In [1]: import numpy as np

In [2]: from numpy import linalg as LA

In [3]: np.set_printoptions(precision=3, suppress=True, linewidth=200, sign=" ")

In [4]: def rnd(a):
   ...:     return np.round(a, 3) + 0
   ...: 

In [5]: q, _ = LA.qr(np.array([[0.6, -0.3, 0.0], [-0.5, -1.3, 0.8], [1.1, -0.3, 0.1]]))

In [6]: V, _ = LA.qr(np.array([[-0.9, -1.5, -1.9], [0.4, -1.9, -0.8], [-0.4, 0.7, 0.9]]))

In [7]: sv = 20 * 0.2 ** np.arange(3)

In [8]: X = q[:, :3] * sv @ V[:3]

In [9]: rnd(X)
Out[9]: 
array([[ 7.407,  5.046,  0.539],
       [-7.693, -0.718, -2.991],
       [13.23 ,  9.201,  2.771]])

In [10]: rnd(np.einsum("ii->", X))
Out[10]: np.float64(9.46)

In [11]: rnd(np.einsum("ij,ji->", X, X))
Out[11]: np.float64(-55.368)

In [12]: rnd(LA.eigvals(X).sum().real)
Out[12]: np.float64(9.46)

In [13]: rng = np.random.default_rng(471381)

In [14]: z = rng.permutation(3)

In [15]: z
Out[15]: array([ 1,  0,  2])

In [16]: out = X[z][:, z]

In [17]: rnd(np.trace(out))
Out[17]: np.float64(9.46)

In [18]: rnd(np.diag(out))
Out[18]: array([-0.718,  7.407,  2.771])

In [19]: rnd(np.sort(np.abs(LA.eigvals(out))))
Out[19]: array([ 1.   ,  7.998,  7.998])

In [20]: np.allclose(out, X)
Out[20]: False

In [21]: rnd(LA.det(out)), rnd(LA.det(X[z]))
Out[21]: (np.float64(64.0), np.float64(-64.0))

In [22]: rnd(out)
Out[22]: 
array([[-0.718, -7.693, -2.991],
       [ 5.046,  7.407,  0.539],
       [ 9.201, 13.23 ,  2.771]])

In [23]: M = np.load("layer3.npy")

In [24]: M
Out[24]: 
array([[-2.13 ,  0.811, -2.171,  0.596, -2.519],
       [ 0.638, -1.248,  2.053,  0.466,  0.465],
       [-4.536,  1.276,  0.31 ,  1.401,  1.202],
       [ 1.794, -2.443, -0.368, -0.005, -0.891],
       [ 5.794,  1.715,  0.735,  0.283,  4.573],
       [ 0.946,  0.888,  2.131, -0.906,  2.139],
       [ 2.032,  0.978, -0.168,  5.612, -0.486],
       [ 0.104, -0.229, -0.476,  1.721,  0.682],
       [-1.519,  0.872,  2.944, -0.169,  2.811],
       [-1.685, -3.035, -1.479, -0.577,  2.065],
       [-2.45 ,  2.045, -1.268, -0.388, -1.115],
       [ 2.047,  2.323, -3.511,  4.794, -3.348],
       [ 0.604,  1.663,  2.726, -0.863, -2.249],
       [-0.377,  4.892,  0.48 , -3.231, -0.369],
       [-0.154,  1.69 , -1.321, -2.839,  1.446],
       [-1.021,  2.279,  1.353, -1.539, -0.311],
       [ 1.722,  0.67 ,  1.21 ,  3.877,  3.769],
       [ 0.577, -1.472, -6.811, -1.808, -3.141],
       [ 1.35 , -1.878, -0.269, -2.198,  1.838],
       [ 0.125, -0.893, -1.207, -1.501, -2.569],
       [ 2.478,  1.84 , -4.549, -1.689,  2.367],
       [ 0.754,  5.602, -4.426,  0.446,  3.424],
       [-0.427, -2.376,  0.459, -0.596, -4.361],
       [ 1.852,  1.375, -0.719,  1.244,  1.628],
       [-3.476,  2.744,  0.936,  3.174, -3.039],
       [-0.149,  2.066,  4.142,  1.987, -1.047],
       [-1.692,  0.485,  2.369,  0.526, -3.443],
       [-0.576, -0.388,  0.64 , -4.159,  4.953]])

In [25]: Xc = M - M.mean(axis=0)

In [26]: Uu, sv, Vt = LA.svd(Xc, full_matrices=False)

In [27]: (np.sign(Uu[:, 0]) == np.sign(Uu[0, 0])).astype(int)
Out[27]: array([ 1,  0,  1,  1,  0,  0,  1,  1,  0,  0,  1,  1,  1,  0,  0,  1,  0,  1,  0,  1,  0,  0,  1,  0,  1,  1,  1,  0])

In [28]: np.abs(Vt[0]).argmax()
Out[28]: np.int64(4)

In [29]: rnd(sv)
Out[29]: array([ 14.77 ,  13.159,  12.345,  10.55 ,   8.148])

In [30]: np.searchsorted(np.cumsum(sv ** 2) / (sv ** 2).sum(), 0.9) + 1
Out[30]: np.int64(4)

In [31]: LA.matrix_rank(Xc)
Out[31]: np.int64(5)

In [32]: rnd(Vt[0] * np.sign(Vt[0, np.abs(Vt[0]).argmax()]))
Out[32]: array([ 0.364,  0.08 , -0.018, -0.311,  0.874])

In [33]: cent = M[[22, 4]].astype(float)

In [34]: for _ in range(6):
    ...:     z = LA.norm(M[:, None] - cent, axis=-1).argmin(axis=1)
    ...:     cent = np.array([M[z == j].mean(axis=0) for j in range(2)])
    ...: 

In [35]: z
Out[35]: array([ 0,  0,  0,  0,  1,  1,  0,  0,  1,  0,  0,  0,  0,  1,  1,  0,  1,  0,  1,  0,  1,  1,  0,  1,  0,  0,  0,  1])

In [36]: rnd(cent)
Out[36]: 
array([[-0.567,  0.293, -0.183,  0.765, -1.418],
       [ 1.115,  1.571, -0.286, -0.849,  2.598]])

In [37]: np.abs(cent[1] - cent[0]).argmax()
Out[37]: np.int64(4)
